>>> import numpy as np
>>> np.set_printoptions(precision=4, suppress=True, linewidth=140)
>>> def tidy(a):
...     return np.round(a, 4) + 0
... 
>>> rng = np.random.default_rng(92)
>>> data = np.eye(5, dtype=int)[rng.permutation(5)] * np.array([0, 3, 1, 3, 1])
>>> print(data)
[[0 0 1 0 0]
 [0 0 0 3 0]
 [0 0 0 0 0]
 [0 0 0 0 1]
 [0 3 0 0 0]]
>>> print(np.einsum("ii->", data))
0
>>> print(np.kron(np.eye(2, dtype=int), data))
[[0 0 1 0 0 0 0 0 0 0]
 [0 0 0 3 0 0 0 0 0 0]
 [0 0 0 0 0 0 0 0 0 0]
 [0 0 0 0 1 0 0 0 0 0]
 [0 3 0 0 0 0 0 0 0 0]
 [0 0 0 0 0 0 0 1 0 0]
 [0 0 0 0 0 0 0 0 3 0]
 [0 0 0 0 0 0 0 0 0 0]
 [0 0 0 0 0 0 0 0 0 1]
 [0 0 0 0 0 0 3 0 0 0]]
>>> print(tidy(np.linalg.det(2 * data)), tidy(np.linalg.det(data)))
0.0 0.0
>>> print(tidy(np.linalg.eigvals(data).sum().real))
0.0
>>> print(tidy(np.poly(data)))
[ 1.  0.  0. -9.  0.  0.]
>>> print(tidy(np.linalg.eigvals(data)))
[-1.04  +1.8014j -1.04  -1.8014j  2.0801+0.j      0.    +0.j      0.    +0.j    ]
>>> K = np.loadtxt("case18.csv", delimiter=",")
>>> print(K)
[[ 0.  3. -2.]
 [ 0.  0.  0.]
 [ 0.  0.  0.]]
>>> Uu, sigma, vt = np.linalg.svd(K, full_matrices=False)
>>> print(tidy(np.sqrt((sigma ** 2).sum())), tidy(np.linalg.norm(K)))
3.6056 3.6056
>>> print(tidy(vt @ vt.T))
[[1. 0. 0.]
 [0. 1. 0.]
 [0. 0. 1.]]
>>> print(np.cumsum(sigma ** 2) / np.sum(sigma ** 2))
[1. 1. 1.]
>>> print(sigma / sigma[0])
[ 1.  0. -0.]
>>> print(tidy(np.linalg.norm(K, 2) / np.linalg.norm(K)))
1.0
>>> X = np.loadtxt("m.csv", delimiter=",")
>>> print(tidy(X))
[[-0.0849 -0.4088 -0.5564 -0.4755 -0.5119  0.0612]
 [ 0.0283 -0.5135 -0.1966  0.2056  0.39   -0.6819]
 [-0.1981  0.4115 -0.3083 -0.0088 -0.105  -0.2457]
 [ 0.5659  0.0192 -0.3053 -0.288   0.545   0.377 ]
 [ 0.1132 -0.1788  0.6627 -0.588  -0.0732 -0.2024]
 [-0.764  -0.1999  0.0167 -0.2143  0.4751  0.3074]
 [-0.0849  0.5289 -0.1523 -0.4877  0.2136 -0.4292]
 [ 0.1698 -0.2188 -0.0305 -0.1385  0.0334 -0.0957]]
>>> x0 = np.array([2, 3, -2, 3, 3, -2])
>>> target = X @ x0
>>> print(tidy(target))
[-3.3679  2.0598  1.6052  1.8171 -3.214  -1.9933  1.7575 -0.3796]
>>> target = target + 0.1 * rng.normal(size=8)
>>> print(tidy(target))
[-3.5028  2.0183  1.7152  1.7427 -3.2178 -2.0184  1.7366 -0.419 ]
>>> beta, *_ = np.linalg.lstsq(X, target)
>>> print(tidy(np.linalg.norm(target - X @ beta)))
0.0834
>>> print(beta.round())
[ 2.  3. -2.  3.  3. -2.]
>>> print(tidy(X.T @ (target - X @ beta)))
[0. 0. 0. 0. 0. 0.]
>>> other = X / np.sqrt((X ** 2).mean(axis=1, keepdims=True))
>>> print(np.linalg.matrix_rank(X - X.mean(axis=1, keepdims=True)))
5
>>> print(tidy(other[5]))
[-1.8808 -0.4921  0.041  -0.5276  1.1696  0.7566]
>>> other = np.c_[X[:, :4] @ np.array([[-7, -1, 4, 9], [8, -8, -2, 3], [-6, 5, -8, -7], [-3, -8, -8, -5]]), np.array([2, 0, 1, 0, 1, 0, 2, 1])]
>>> print(tidy(other))
[[ 2.0885  4.3773  8.7328  4.2816  2.    ]
 [-3.7432  1.4522  1.0685 -0.9375  0.    ]
 [ 6.5549 -4.5656  0.9215  1.6541  1.    ]
 [-1.1122  0.0578  6.971   8.7275  0.    ]
 [-4.4344  9.3342  0.2127 -1.2164  1.    ]
 [ 4.2914  4.161  -1.0751 -6.5208  0.    ]
 [ 7.2019 -1.0062  3.7223  4.327   2.    ]
 [-2.3399  2.5356  2.4688  1.7778  1.    ]]
>>> print(tidy(np.linalg.norm(np.linalg.qr(X)[0].T @ other, axis=0) ** 2 / ((other ** 2).sum(axis=0) + 1e-12)))
[1.     1.     1.     1.     0.9633]
>>> print(np.linalg.matrix_rank(np.c_[X, other]))
7
>>> print(tidy(np.linalg.lstsq(X, other[:, 0])[0]))
[-7.  8. -6. -3.  0.  0.]
